% python3 -q
>>> import numpy as np
>>> from numpy import linalg as LA
>>> np.set_printoptions(precision=3, suppress=True, linewidth=140)
>>> def rd(a):
...     return np.round(a, 3) + 0
... 
>>> feats = np.load("block1.npy")
>>> feats
array([[ 2.,  9.,  3., -2.],
       [ 5.,  7., -1., -3.],
       [ 0.,  0.,  0.,  1.],
       [ 0.,  0.,  3.,  1.]])
>>> np.kron(np.eye(2, dtype=int), feats)
array([[ 2.,  9.,  3., -2.,  0.,  0.,  0., -0.],
       [ 5.,  7., -1., -3.,  0.,  0., -0., -0.],
       [ 0.,  0.,  0.,  1.,  0.,  0.,  0.,  0.],
       [ 0.,  0.,  3.,  1.,  0.,  0.,  0.,  0.],
       [ 0.,  0.,  0., -0.,  2.,  9.,  3., -2.],
       [ 0.,  0., -0., -0.,  5.,  7., -1., -3.],
       [ 0.,  0.,  0.,  0.,  0.,  0.,  0.,  1.],
       [ 0.,  0.,  0.,  0.,  0.,  0.,  3.,  1.]])
>>> rd(LA.det(2 * feats)), rd(LA.det(feats))
(np.float64(1488.0), np.float64(93.0))
>>> print(rd(LA.eigvals(feats)))
[-2.659 11.659 -1.303  2.303]
>>> print(rd(LA.eigvals(feats).sum().real))
10.0
>>> np.einsum("ii->", feats)
np.float64(10.0)
>>> rd(LA.det(feats[::-1]))
np.float64(93.0)
>>> other = np.array([[0, 3], [7, -2]])
>>> cent = np.kron(other, feats)
>>> LA.matrix_rank(cent)
np.int64(8)
>>> rd(LA.norm(cent, 2)), rd(LA.norm(other, 2) * LA.norm(feats, 2))
(np.float64(94.905), np.float64(94.905))
>>> arr = np.load("sample19.npy")
>>> arr
array([[  5,   9,  -3],
       [ -7,  -6,  -8],
       [  8,   5,   1],
       [  5,  -7,  -7],
       [ -9,  -7,   4],
       [  9,   2,  -7],
       [  3,   2,   9],
       [ -5,  -2,  -5],
       [-30, -21, -43]])
>>> other = np.array([[2, 0, 3], [2, 0, 0], [2, 3, 2]])
>>> np.einsum("ik,kj->ij", arr, other)
array([[  22,   -9,    9],
       [ -42,  -24,  -37],
       [  28,    3,   26],
       [ -18,  -21,    1],
       [ -24,   12,  -19],
       [   8,  -21,   13],
       [  28,   27,   27],
       [ -24,  -15,  -25],
       [-188, -129, -176]])
>>> np.einsum("ij->j", arr)
array([-21, -25, -59])
>>> np.einsum("ij,ij->i", arr, arr)
array([ 115,  149,   90,  123,  146,  134,   94,   54, 3190])
>>> other.T @ arr.T
array([[  22,  -42,   28,  -18,  -24,    8,   28,  -24, -188],
       [  -9,  -24,    3,  -21,   12,  -21,   27,  -15, -129],
       [   9,  -37,   26,    1,  -19,   13,   27,  -25, -176]])
>>> LA.matrix_rank(np.vstack([arr, other.T]))
np.int64(3)
>>> print(arr @ other)
[[  22   -9    9]
 [ -42  -24  -37]
 [  28    3   26]
 [ -18  -21    1]
 [ -24   12  -19]
 [   8  -21   13]
 [  28   27   27]
 [ -24  -15  -25]
 [-188 -129 -176]]
